>>> import numpy as np
>>> np.set_printoptions(precision=3, suppress=True, linewidth=100)
>>> X = np.load("case15.npy")
>>> print(X)
[[ 1 -1  1 -1]
 [ 1  0  0  0]
 [ 1  1  1  1]
 [ 1  2  4  8]]
>>> # row 3 dominates
>>> rng = np.random.default_rng(88130)
>>> z = rng.permutation(4)
>>> print(z)
[2 0 3 1]
>>> Y = X[z][:, z]
>>> print(np.trace(Y))
10
>>> print(np.diag(Y))
[1 1 8 0]
>>> print(round(float(np.abs(np.linalg.eigvals(X)).max()), 3))
8.327
>>> X.inv()
Traceback (most recent call last):
  File "<python-input-12>", line 1, in <module>
    X.inv()
    ^^^^^
AttributeError: 'numpy.ndarray' object has no attribute 'inv'
>>> print((X - X.T) / 2)
[[ 0.  -1.   0.  -1. ]
 [ 1.   0.  -0.5 -1. ]
 [ 0.   0.5  0.  -1.5]
 [ 1.   1.   1.5  0. ]]
>>> print(np.linalg.matrix_power(X, 2))
[[ 0 -2 -2 -8]
 [ 1 -1  1 -1]
 [ 4  2  6  8]
 [15 19 37 67]]
>>> print((X + X.T) / 2)
[[1.  0.  1.  0. ]
 [0.  0.  0.5 1. ]
 [1.  0.5 1.  2.5]
 [0.  1.  2.5 8. ]]
>>> print(round(float(np.linalg.det(X)), 3))
12.0
>>> print(np.sort(np.abs(np.linalg.eigvals(X))))
[0.849 0.849 2.    8.327]
>>> print(np.einsum("ii->", X))
10
>>> print(np.kron(np.eye(2, dtype=int), X))
[[ 1 -1  1 -1  0  0  0  0]
 [ 1  0  0  0  0  0  0  0]
 [ 1  1  1  1  0  0  0  0]
 [ 1  2  4  8  0  0  0  0]
 [ 0  0  0  0  1 -1  1 -1]
 [ 0  0  0  0  1  0  0  0]
 [ 0  0  0  0  1  1  1  1]
 [ 0  0  0  0  1  2  4  8]]
>>> Y = np.array([[2, 0, 2], [3, 1, 0]])
>>> cent = np.kron(Y, X)
>>> print(np.linalg.matrix_rank(cent))
8
>>> print(cent.shape)
(8, 12)
>>> Y = np.array([[3, 4], [5, 3]])
>>> data = np.kron(np.eye(2, dtype=int), Y)
>>> print(data)
[[3 4 0 0]
 [5 3 0 0]
 [0 0 3 4]
 [0 0 5 3]]
>>> # 2 blocks once reordered
>>> Y = data + rng.integers(-2, 3, (4, 2)) @ rng.integers(-2, 3, (2, 4))
>>> print(Y)
[[-1  8 -3 -4]
 [ 1  7 -3 -4]
 [-4  4  5  0]
 [ 2 -2  4  5]]
>>> print(np.abs(Y - data).sum(axis=1))
[15 15 14  7]
>>> print(np.round(np.linalg.svd(Y - data, compute_uv=False), 3) + 0)
[12.66   4.326  0.     0.   ]
>>> print(Y - data)
[[-4  4 -3 -4]
 [-4  4 -3 -4]
 [-4  4  2 -4]
 [ 2 -2 -1  2]]
>>> print(round(np.linalg.norm(Y, 2), 3))
13.996
>>> print(np.round(np.linalg.norm(Y[3], 1), 3), round(float(np.linalg.norm(Y[3], np.inf)), 3))
13.0 5.0
>>> print(np.linalg.norm(Y, axis=0))
[ 4.69  11.533  7.681  7.55 ]
>>> print(np.linalg.norm(Y, axis=1))
[9.487 8.66  7.55  7.   ]
>>> print(Y[3] @ Y[0])
-50
>>> print(np.linalg.norm(Y, axis=1).argmax())
0
>>> print(round(np.linalg.norm(Y) ** 2 / np.linalg.norm(Y, 2) ** 2, 3))
1.384
>>> print((data != 0).astype(int))
[[1 1 0 0]
 [1 1 0 0]
 [0 0 1 1]
 [0 0 1 1]]
>>> print((np.linalg.matrix_power((data != 0) + (data.T != 0) + np.eye(4), 4) > 0).astype(int))
[[1 1 0 0]
 [1 1 0 0]
 [0 0 1 1]
 [0 0 1 1]]
>>> print(np.round(np.linalg.det(data), 3))
121.0
>>> print(np.sort(np.linalg.eigvals(data).real))
[-1.472 -1.472  7.472  7.472]
>>> Q, r_ = np.linalg.qr(data)
>>> print(np.allclose(r_.T @ r_, data.T @ data))
True
>>> print(np.trace(Q @ Q.T))
4.0
>>> print(np.round(Q.T @ Q, 3) + 0)
[[1. 0. 0. 0.]
 [0. 1. 0. 0.]
 [0. 0. 1. 0.]
 [0. 0. 0. 1.]]
>>> print(np.abs(np.diag(r_)))
[5.831 1.886 5.831 1.886]
>>> evals, vecs = np.linalg.eig(data)
>>> print(np.sort(np.linalg.eigvals(np.linalg.inv(data))))
[-0.679 -0.679  0.134  0.134]
>>> print(np.sort(np.linalg.eigvals(data.T)))
[-1.472 -1.472  7.472  7.472]
>>> print(evals)
[ 7.472 -1.472  7.472 -1.472]
>>> mat = np.loadtxt("out5.csv", delimiter=",")
>>> print(mat)
[[ 0.  2.  5.  3.  5.  4. -6. -5. -6. -1.  3. -1.]
 [-2.  0. -6. -4.  3. -3. -1. -1. -3. -1. -5. -3.]
 [-5.  6.  0. -3.  3. -3. -1.  4.  0. -1.  6.  6.]
 [-3.  4.  3.  0.  3.  5. -2. -4.  0.  1. -2.  3.]
 [-5. -3. -3. -3.  0.  0.  1. -1.  5. -4.  1.  4.]
 [-4.  3.  3. -5.  0.  0.  1. -2.  3. -3.  2.  0.]
 [ 6.  1.  1.  2. -1. -1.  0. -3.  3.  0.  4. -1.]
 [ 5.  1. -4.  4.  1.  2.  3.  0.  0. -2. -3. -1.]
 [ 6.  3.  0.  0. -5. -3. -3.  0.  0.  0. -4. -4.]
 [ 1.  1.  1. -1.  4.  3.  0.  2.  0.  0.  1.  1.]
 [-3.  5. -6.  2. -1. -2. -4.  3.  4. -1.  0. -5.]
 [ 1.  3. -6. -3. -4.  0.  1.  1.  4. -1.  5.  0.]]
>>> Y = np.linalg.inv(mat)
>>> print(np.round(np.linalg.inv(Y), 3) + 0)
[[ 0.  2.  5.  3.  5.  4. -6. -5. -6. -1.  3. -1.]
 [-2.  0. -6. -4.  3. -3. -1. -1. -3. -1. -5. -3.]
 [-5.  6.  0. -3.  3. -3. -1.  4.  0. -1.  6.  6.]
 [-3.  4.  3.  0.  3.  5. -2. -4.  0.  1. -2.  3.]
 [-5. -3. -3. -3.  0.  0.  1. -1.  5. -4.  1.  4.]
 [-4.  3.  3. -5.  0.  0.  1. -2.  3. -3.  2.  0.]
 [ 6.  1.  1.  2. -1. -1.  0. -3.  3.  0.  4. -1.]
 [ 5.  1. -4.  4.  1.  2.  3.  0.  0. -2. -3. -1.]
 [ 6.  3.  0.  0. -5. -3. -3.  0.  0.  0. -4. -4.]
 [ 1.  1.  1. -1.  4.  3.  0.  2.  0.  0.  1.  1.]
 [-3.  5. -6.  2. -1. -2. -4.  3.  4. -1.  0. -5.]
 [ 1.  3. -6. -3. -4.  0.  1.  1.  4. -1.  5.  0.]]
>>> print(np.allclose(Y, mat.T))
False
>>> print(np.round(np.linalg.cond(mat), 3))
5.469
>>> print(np.round(np.linalg.slogdet(mat)[0], 3))
1.0
>>> print(np.round(mat @ Y, 3) + 0)
[[1. 0. 0. 0. 0. 0. 0. 0. 0. 0. 0. 0.]
 [0. 1. 0. 0. 0. 0. 0. 0. 0. 0. 0. 0.]
 [0. 0. 1. 0. 0. 0. 0. 0. 0. 0. 0. 0.]
 [0. 0. 0. 1. 0. 0. 0. 0. 0. 0. 0. 0.]
 [0. 0. 0. 0. 1. 0. 0. 0. 0. 0. 0. 0.]
 [0. 0. 0. 0. 0. 1. 0. 0. 0. 0. 0. 0.]
 [0. 0. 0. 0. 0. 0. 1. 0. 0. 0. 0. 0.]
 [0. 0. 0. 0. 0. 0. 0. 1. 0. 0. 0. 0.]
 [0. 0. 0. 0. 0. 0. 0. 0. 1. 0. 0. 0.]
 [0. 0. 0. 0. 0. 0. 0. 0. 0. 1. 0. 0.]
 [0. 0. 0. 0. 0. 0. 0. 0. 0. 0. 1. 0.]
 [0. 0. 0. 0. 0. 0. 0. 0. 0. 0. 0. 1.]]
>>> K = np.load("data.npy")
>>> print(K)
[[ 2  1  1  0  0  2 -3  0  1]
 [ 0 -2  1  1 -1  2  2 -2 -2]
 [-2 -1  2 -3  0  1 -3 -3 -3]
 [ 0 -1 -1  1 -3  0 -1  2 -3]
 [ 2  3  0 -1  1  0 -5  2  3]]
>>> U, sig, Vt = np.linalg.svd(K, full_matrices=False)
>>> print(np.allclose(U * sig @ Vt, K))
True
>>> print((sig > 1e-8).sum())
4
>>> print(np.cumsum(sig ** 2) / np.sum(sig ** 2))
[0.487 0.774 0.921 1.    1.   ]
>>> print(np.round(U.T @ K @ Vt.T, 3) + 0)
[[9.049 0.    0.    0.    0.   ]
 [0.    6.937 0.    0.    0.   ]
 [0.    0.    4.969 0.    0.   ]
 [0.    0.    0.    3.649 0.   ]
 [0.    0.    0.    0.    0.   ]]
>>> print(np.abs(U[:, 0]).round(6).argmax())
4
>>> U, sig, Vt = np.linalg.svd(K)
>>> vecs = Vt[:(sig > 1e-8).sum()]
>>> vec = K[0] + -1 * K[3] + rng.integers(2) * np.eye(9)[8]
>>> print(vec)
[ 2.  2.  2. -1.  3.  2. -2. -2.  4.]
>>> print(np.diag(vecs.T @ vecs))
[0.4   0.207 0.211 0.375 0.366 0.503 0.818 0.528 0.593]
>>> print(np.linalg.matrix_rank(np.vstack([K, vec])))
4
>>> print(np.allclose(vecs.T @ vecs @ vec, vec))
True
>>> print(np.round(np.linalg.norm(vec - vecs.T @ vecs @ vec), 3))
0.0
>>> rk = np.linalg.matrix_rank(K)
>>> print(rk)
4
>>> null = np.linalg.svd(K)[2][rk:].T
>>> print([int(np.linalg.matrix_rank(K[:, :j + 1])) for j in range(9)])
[1, 2, 3, 4, 4, 4, 4, 4, 4]
>>> print(np.linalg.matrix_rank(K.T @ K), np.linalg.matrix_rank(K @ K.T))
4 4
>>> print([int(np.linalg.matrix_rank(K[:i])) for i in range(1, len(K) + 1)])
[1, 2, 3, 4, 4]
>>> print(null.shape)
(9, 5)
>>> print([int(np.linalg.matrix_rank(np.delete(K, i, axis=0))) for i in range(5)])
[4, 4, 3, 3, 4]
>>> U, sig, Vt = np.linalg.svd(K)
>>> print(np.argmax(sig[:-1] / (sig[1:] + 1e-6)) + 1)
4
>>> Y = U[:, :4] @ np.diag(sig[:4]) @ Vt[:4]
>>> print(Y.round(3) + 0)
[[ 2.  1.  1.  0.  0.  2. -3.  0.  1.]
 [ 0. -2.  1.  1. -1.  2.  2. -2. -2.]
 [-2. -1.  2. -3.  0.  1. -3. -3. -3.]
 [ 0. -1. -1.  1. -3.  0. -1.  2. -3.]
 [ 2.  3.  0. -1.  1.  0. -5.  2.  3.]]
>>> print(np.round(np.abs(K - Y).max(), 3))
0.0
>>> print(np.linalg.matrix_rank(Y))
4
